% ipython --no-banner

In [1]: import numpy as np

In [2]: from numpy import linalg as LA

In [3]: np.set_printoptions(suppress=True, linewidth=160)

In [4]: mat = np.load("run1.npy")

In [5]: print(mat)
[[ 0  0 13]
 [20 19  0]
 [14 11 12]
 [ 0  0 13]
 [ 2  0 26]
 [ 0  0 31]
 [14 11  1]
 [ 0  0 24]
 [ 0  0 40]
 [17 15  0]
 [11  7 10]
 [ 2  0  4]
 [14 11  0]]

In [6]: # row 3 repeats row 0

In [7]: Q, vecs = LA.qr(mat[:, :1])[0], LA.qr(mat[:, 1:])[0]

In [8]: s = LA.svd(Q.T @ vecs, compute_uv=False)

In [9]: s.round(2)
Out[9]: array([0.99])

In [10]: round(LA.norm(Q @ Q.T - vecs @ vecs.T, 2), 2)
Out[10]: np.float64(1.0)

In [11]: rng = np.random.default_rng(437)

In [12]: Y = mat + rng.integers(-2, 3, (13, 2)) @ rng.integers(-2, 3, (2, 3))

In [13]: Y
Out[13]: 
array([[ 0, -1, 11],
       [24, 20,  2],
       [16, 11, 12],
       [-4,  2, 17],
       [ 4, -2, 22],
       [-2, -1, 29],
       [14, 12,  3],
       [ 0, -1, 22],
       [-2, -1, 38],
       [17, 17,  4],
       [ 9,  6,  8],
       [-2, -2,  0],
       [18, 12,  2]])

In [14]: LA.matrix_rank(Y - mat, tol=1e-8)
Out[14]: np.int64(2)

In [15]: Y - mat
Out[15]: 
array([[ 0, -1, -2],
       [ 4,  1,  2],
       [ 2,  0,  0],
       [-4,  2,  4],
       [ 2, -2, -4],
       [-2, -1, -2],
       [ 0,  1,  2],
       [ 0, -1, -2],
       [-2, -1, -2],
       [ 0,  2,  4],
       [-2, -1, -2],
       [-4, -2, -4],
       [ 4,  1,  2]])

In [16]: dist = LA.norm(mat[:, None] - mat[None], axis=-1)

In [17]: np.round(LA.norm(mat, axis=1), 2)
Out[17]: array([13.  , 27.59, 21.47, 13.  , 26.08, 31.  , 17.83, 24.  , 40.  , 22.67, 16.43,  4.47, 17.8 ])

In [18]: dist.shape
Out[18]: (13, 13)

In [19]: Xs = (mat - mat.mean(axis=0)) / mat.std(axis=0)

In [20]: np.round(Xs.std(axis=0), 2)
Out[20]: array([1., 1., 1.])

In [21]: c = LA.lstsq(np.delete(Xs, 0, axis=1), Xs[:, 0])[0]

In [22]: print(np.abs(c).argmax())
0

In [23]: round(1 - np.var(Xs[:, 0] - np.delete(Xs, 0, axis=1) @ c), 2)
Out[23]: np.float64(0.98)

In [24]: F = np.loadtxt("x.csv", delimiter=",")

In [25]: F
Out[25]: 
array([[-0.9 ,  0.4 ],
       [-2.7 ,  1.2 ],
       [ 1.44, -0.64]])

In [26]: # rows and columns are dependent

In [27]: left, s, VT = LA.svd(F)

In [28]: np.argmax(s[:-1] / (s[1:] + 1e-6)) + 1
Out[28]: np.int64(1)

In [29]: Y = left[:, :1] @ np.diag(s[:1]) @ VT[:1]

In [30]: print(round(float(LA.norm(F - Y) / LA.norm(F)), 2))
0.0

In [31]: LA.matrix_rank(Y)
Out[31]: np.int64(1)

In [32]: LA.matrix_rank(F, rtol=0.05)
Out[32]: np.int64(1)

In [33]: round(float(LA.norm(F - Y, 2)), 2), round(s[1], 2)
Out[33]: (0.0, np.float64(0.0))
